>>> import numpy as np
>>> np.set_printoptions(precision=2, suppress=True, linewidth=200, legacy="1.25")
>>> data = np.load("case0.npy")
>>> data
array([[  2.47,  -8.31,   1.07,   0.21,  -2.14,   1.53],
       [  2.27,   3.65,   0.28,   0.32,   2.95,   0.96],
       [  0.27, -12.5 ,  -0.11,  -2.3 ,  -1.4 ,   2.11],
       [  0.26,  -3.12,   0.36,  -1.76,  -0.05,  -5.68],
       [ -1.46,   5.53,  -0.17,  -2.03,   1.89,  -1.76],
       [  4.7 ,   4.18,   0.28,   0.85,   1.17,   1.04],
       [ -3.1 ,   0.45,  -1.39,  -0.45,   1.9 ,   3.99],
       [ -6.25,   5.78,   0.83,  -0.76,  -0.16,   0.8 ],
       [ -2.26,   1.25,  -0.35,  -1.09,  -3.95,   0.87],
       [  4.8 ,   0.19,  -0.51,   0.41,  -0.88,  -4.07],
       [ -0.93,  -7.73,   1.05,  -2.63,   0.85,  -4.87],
       [ -6.48,   5.42,  -1.21,  -1.84,  -0.62,  -0.27],
       [  0.2 ,   2.91,  -0.81,  -1.67,   0.85,  -0.96],
       [  1.77,  -4.48,  -1.15,  -0.47,  -2.04,  -0.66],
       [  1.54,   0.69,   0.14,  -1.59,   0.28,  -5.01],
       [ -0.84,   4.6 ,  -1.54,  -0.16,   1.62,   0.68],
       [  2.37,   5.42,   1.49,  -0.78,   0.8 ,   2.66],
       [ -2.44,   0.17,  -1.02,   1.26,   0.19,  -0.68],
       [  1.83,   4.6 ,  -1.1 ,   0.44,   3.47,  -1.11],
       [  0.04,  -3.47,   0.17,   0.62,   0.63,   1.82],
       [  0.41,  -2.88,  -0.74,   0.81,   0.4 ,  -1.95],
       [ -1.07,   2.07,   0.56,  -2.81,   0.39,   0.91]])
>>> D = np.linalg.norm(data[:, None] - data[None], axis=-1)
>>> D[9].round(6).argsort(kind="stable")[:4]
array([ 9, 14, 20,  3])
>>> np.unravel_index(D.round(6).argmax(), D.shape)
(2, 7)
>>> D.mean(axis=1).argmax()
2
>>> (D + 1e9 * np.eye(22)).round(6).argmin(axis=1)
array([13, 18,  0, 14, 12,  1, 21, 11, 21, 14,  3,  7, 21, 20,  3, 12,  1, 20,  1, 20, 13, 12])
>>> m1 = np.loadtxt("block11.csv", delimiter=",")
>>> m1
array([[ 0.9,  1.4,  0.4, -0.6, -2.1, -1.3,  0.9, -0.8],
       [ 1.1, -0.4,  2.6,  1.1,  0. , -1. ,  1.3,  1.2],
       [-1.1, -0.7, -2.6,  0. ,  5.1, -0.3,  0.6,  0.9],
       [ 1.3,  1.1, -0.4, -2.2, -0.9,  0.7,  0.6,  0.4],
       [ 0.5, -2.5, -1. , -0.6, -3.9, -1.9, -1. ,  0.2],
       [-1. , -0.7, -0.6,  2.1,  0. , -0.5, -1.2, -0.9],
       [ 0. ,  1.4, -1.9,  1. ,  3. ,  0.4, -0.5,  1.2],
       [ 1.6, -1.1,  0. , -1.3, -3. ,  0.3,  0.1, -1. ],
       [-2. , -1.2, -0.7, -0.5, -0.6,  0.5,  0.6, -1.2]])
>>> x = np.array([1, 1, -5, -1, -4, 1, 1, 0])
>>> y = m1 @ x
>>> np.round(np.linalg.lstsq(m1, y)[0], 2) + 0
array([ 1.,  1., -5., -1., -4.,  1.,  1.,  0.])
>>> rng = np.random.default_rng(154)
>>> y = y + 0.02 * rng.normal(size=9)
>>> y
array([  8.92, -13.11,  -8.9 ,  11.47,  16.31,  -2.51,  -2.21,  14.2 ,   4.29])
>>> c, *_ = np.linalg.lstsq(m1, y)
>>> round(float(np.linalg.norm(y - m1 @ c)), 2)
0.03
>>> [round(float(np.linalg.norm(np.linalg.solve(m1.T @ m1 + lam * np.eye(8), m1.T @ y))), 2) for lam in (0, 1, 10, 100)]
[6.77, 5.61, 3.9, 1.35]
>>> np.round(m1.T @ (y - m1 @ c), 2) + 0
array([0., 0., 0., 0., 0., 0., 0., 0.])
>>> z = rng.permutation(8)
>>> B = m1[:, z] * rng.choice([-1, 1], 8)
>>> B
array([[ 0.9,  1.3, -0.8, -0.6,  2.1,  0.4, -0.9, -1.4],
       [ 1.1,  1. ,  1.2,  1.1, -0. ,  2.6, -1.3,  0.4],
       [-1.1,  0.3,  0.9,  0. , -5.1, -2.6, -0.6,  0.7],
       [ 1.3, -0.7,  0.4, -2.2,  0.9, -0.4, -0.6, -1.1],
       [ 0.5,  1.9,  0.2, -0.6,  3.9, -1. ,  1. ,  2.5],
       [-1. ,  0.5, -0.9,  2.1, -0. , -0.6,  1.2,  0.7],
       [ 0. , -0.4,  1.2,  1. , -3. , -1.9,  0.5, -1.4],
       [ 1.6, -0.3, -1. , -1.3,  3. ,  0. , -0.1,  1.1],
       [-2. , -0.5, -1.2, -0.5,  0.6, -0.7, -0.6,  1.2]])
>>> left, _, Vt = np.linalg.svd(m1.T @ B)
>>> z
array([0, 5, 7, 3, 4, 2, 6, 1])
>>> proj = m1 @ np.linalg.solve(m1.T @ m1, m1.T)
>>> np.round(np.linalg.eigvalsh(proj), 2) + 0
array([0., 1., 1., 1., 1., 1., 1., 1., 1.])
>>> proj.round(2) + 0
array([[ 0.99,  0.02,  0.01,  0.07,  0.  ,  0.06, -0.02, -0.02,  0.  ],
       [ 0.02,  0.97, -0.02, -0.12,  0.  , -0.1 ,  0.04,  0.03,  0.  ],
       [ 0.01, -0.02,  0.99, -0.07,  0.  , -0.06,  0.02,  0.02,  0.  ],
       [ 0.07, -0.12, -0.07,  0.51,  0.02, -0.42,  0.17,  0.13,  0.01],
       [ 0.  ,  0.  ,  0.  ,  0.02,  1.  ,  0.01, -0.01,  0.  ,  0.  ],
       [ 0.06, -0.1 , -0.06, -0.42,  0.01,  0.63,  0.15,  0.11,  0.01],
       [-0.02,  0.04,  0.02,  0.17, -0.01,  0.15,  0.94, -0.05,  0.  ],
       [-0.02,  0.03,  0.02,  0.13,  0.  ,  0.11, -0.05,  0.97,  0.  ],
       [ 0.  ,  0.  ,  0.  ,  0.01,  0.  ,  0.01,  0.  ,  0.  ,  1.  ]])
>>> np.diag(proj)
array([0.99, 0.97, 0.99, 0.51, 1.  , 0.63, 0.94, 0.97, 1.  ])
>>> proj @ m1[:, 1]
array([ 1.4, -0.4, -0.7,  1.1, -2.5, -0.7,  1.4, -1.1, -1.2])
>>> np.allclose(proj @ proj, proj)
True
>>> np.linalg.matrix_rank(np.eye(9) - proj)
1
>>> B = np.c_[m1[:, :6] @ np.array([[2, 4, 4, 0, 1, 5],
...     [0, 5, 2, 5, 3, 4],
...     [3, 1, 4, 0, 2, 4],
...     [3, 5, 1, 0, 5, 4],
...     [0, 3, 5, 4, 4, 5],
...     [3, 2, 1, 4, 4, 1]]), np.array([1, 0, 0, 3, 0, 3, 3, 3, 1])]
>>> B
array([[ -2.7,  -0.9,  -4.4,  -6.6, -10.7,  -2.5,   1. ],
       [ 10.3,   8.5,  14.1,  -6. ,   6.6,  17.7,   0. ],
       [-10.9,   4.2,   9. ,  15.7,  10.8,   6.5,   0. ],
       [ -3.1,  -2. ,  -0.2,   4.7,  -8. ,  -3.3,   3. ],
       [ -9.5, -30. , -29. , -35.7, -35.2, -35.3,   0. ],
       [  1. ,   1.4,  -6.2,  -5.5,   4.2,  -2.3,   3. ],
       [ -1.5,  19.9,  11.6,  20.6,  19. ,  17.4,   3. ],
       [  0.2, -14. , -11.8, -16.3, -19. , -16.3,   3. ],
       [ -6.1, -18. , -16.2,  -6.4,  -9.9, -22.1,   1. ]])
>>> np.linalg.matrix_rank(np.c_[m1, B])
9
>>> np.linalg.norm(np.linalg.qr(m1)[0].T @ B, axis=0) ** 2 / ((B ** 2).sum(axis=0) + 1e-12)
array([1.  , 1.  , 1.  , 1.  , 1.  , 1.  , 0.84])
>>> B = np.c_[data[:, :2] @ np.array([[0, 0], [1, 0]]), np.array([1, 3, 0, 7, 0, 8, 7, 9, 0, 2, 1, 2, 2, 2, 9, 8, 9, 6, 8, 1, 2, 1])]
>>> B
array([[ -8.31,   0.  ,   1.  ],
       [  3.65,   0.  ,   3.  ],
       [-12.5 ,   0.  ,   0.  ],
       [ -3.12,   0.  ,   7.  ],
       [  5.53,   0.  ,   0.  ],
       [  4.18,   0.  ,   8.  ],
       [  0.45,   0.  ,   7.  ],
       [  5.78,   0.  ,   9.  ],
       [  1.25,   0.  ,   0.  ],
       [  0.19,   0.  ,   2.  ],
       [ -7.73,   0.  ,   1.  ],
       [  5.42,   0.  ,   2.  ],
       [  2.91,   0.  ,   2.  ],
       [ -4.48,   0.  ,   2.  ],
       [  0.69,   0.  ,   9.  ],
       [  4.6 ,   0.  ,   8.  ],
       [  5.42,   0.  ,   9.  ],
       [  0.17,   0.  ,   6.  ],
       [  4.6 ,   0.  ,   8.  ],
       [ -3.47,   0.  ,   1.  ],
       [ -2.88,   0.  ,   2.  ],
       [  2.07,   0.  ,   1.  ]])
>>> np.linalg.matrix_rank(np.c_[data, B])
7
>>> np.linalg.matrix_rank(B)
2
>>> np.linalg.norm(np.linalg.qr(data)[0].T @ B, axis=0) ** 2 / ((B ** 2).sum(axis=0) + 1e-12)
array([1.  , 0.  , 0.29])
>>> mat = np.load("run6.npy")
>>> mat
array([[ 4.75,  7.42, -5.66,  2.19],
       [-1.05,  1.25, -1.67, -1.14],
       [ 3.45, -2.59,  0.04,  2.32],
       [ 1.58, -1.58,  0.05, -0.96],
       [ 4.96, -3.65, -4.22,  4.06],
       [ 6.74,  1.9 , -3.04,  0.9 ],
       [-3.06,  3.26,  6.11, -4.49],
       [ 9.73,  1.75, -7.77,  3.65]])
>>> np.linalg.matrix_rank(mat)
4
>>> mat.mean(axis=0)
array([ 3.39,  0.97, -2.02,  0.82])
>>> np.unravel_index(np.abs(mat).argmax(), mat.shape)
(7, 0)
>>> np.abs(mat).max()
9.73
>>> np.linalg.svd(mat, compute_uv=False)
array([20.  , 10.  ,  5.  ,  2.49])
>>> mat.sum(axis=1)
array([ 8.7 , -2.61,  3.22, -0.91,  1.15,  6.5 ,  1.82,  7.36])
>>> q, V = np.linalg.qr(mat[:, :2])[0], np.linalg.qr(mat[:, 2:])[0]
>>> sv = np.linalg.svd(q.T @ V, compute_uv=False)
>>> round(np.linalg.norm(q @ q.T - V @ V.T, 2), 2)
0.72
>>> proj = mat @ np.linalg.solve(mat.T @ mat, mat.T)
>>> np.diag(proj)
array([0.79, 0.42, 0.47, 0.36, 0.35, 0.43, 0.67, 0.5 ])
>>> proj @ mat[:, 0]
array([ 4.75, -1.05,  3.45,  1.58,  4.96,  6.74, -3.06,  9.73])
>>> M = -3 * np.eye(5) + np.eye(5, k=1)
>>> M
array([[-3.,  1.,  0.,  0.,  0.],
       [ 0., -3.,  1.,  0.,  0.],
       [ 0.,  0., -3.,  1.,  0.],
       [ 0.,  0.,  0., -3.,  1.],
       [ 0.,  0.,  0.,  0., -3.]])
>>> proj = np.triu(np.array([[2, -3, -1, -2, 0],
...     [-3, -2, 1, 1, 2],
...     [-2, 2, 2, -3, -3],
...     [3, 0, 0, 1, 0],
...     [3, 0, 3, -2, -3]]), 1) + np.eye(5)
>>> B = proj @ M @ np.linalg.inv(proj)
>>> proj @ M - M @ proj
array([[ 0.,  0., -4., -2., -4.],
       [ 0.,  0.,  0.,  4.,  4.],
       [ 0.,  0.,  0.,  0., -3.],
       [ 0.,  0.,  0.,  0.,  0.],
       [ 0.,  0.,  0.,  0.,  0.]])
>>> np.trace(B), np.trace(M)
(-15.0, -15.0)
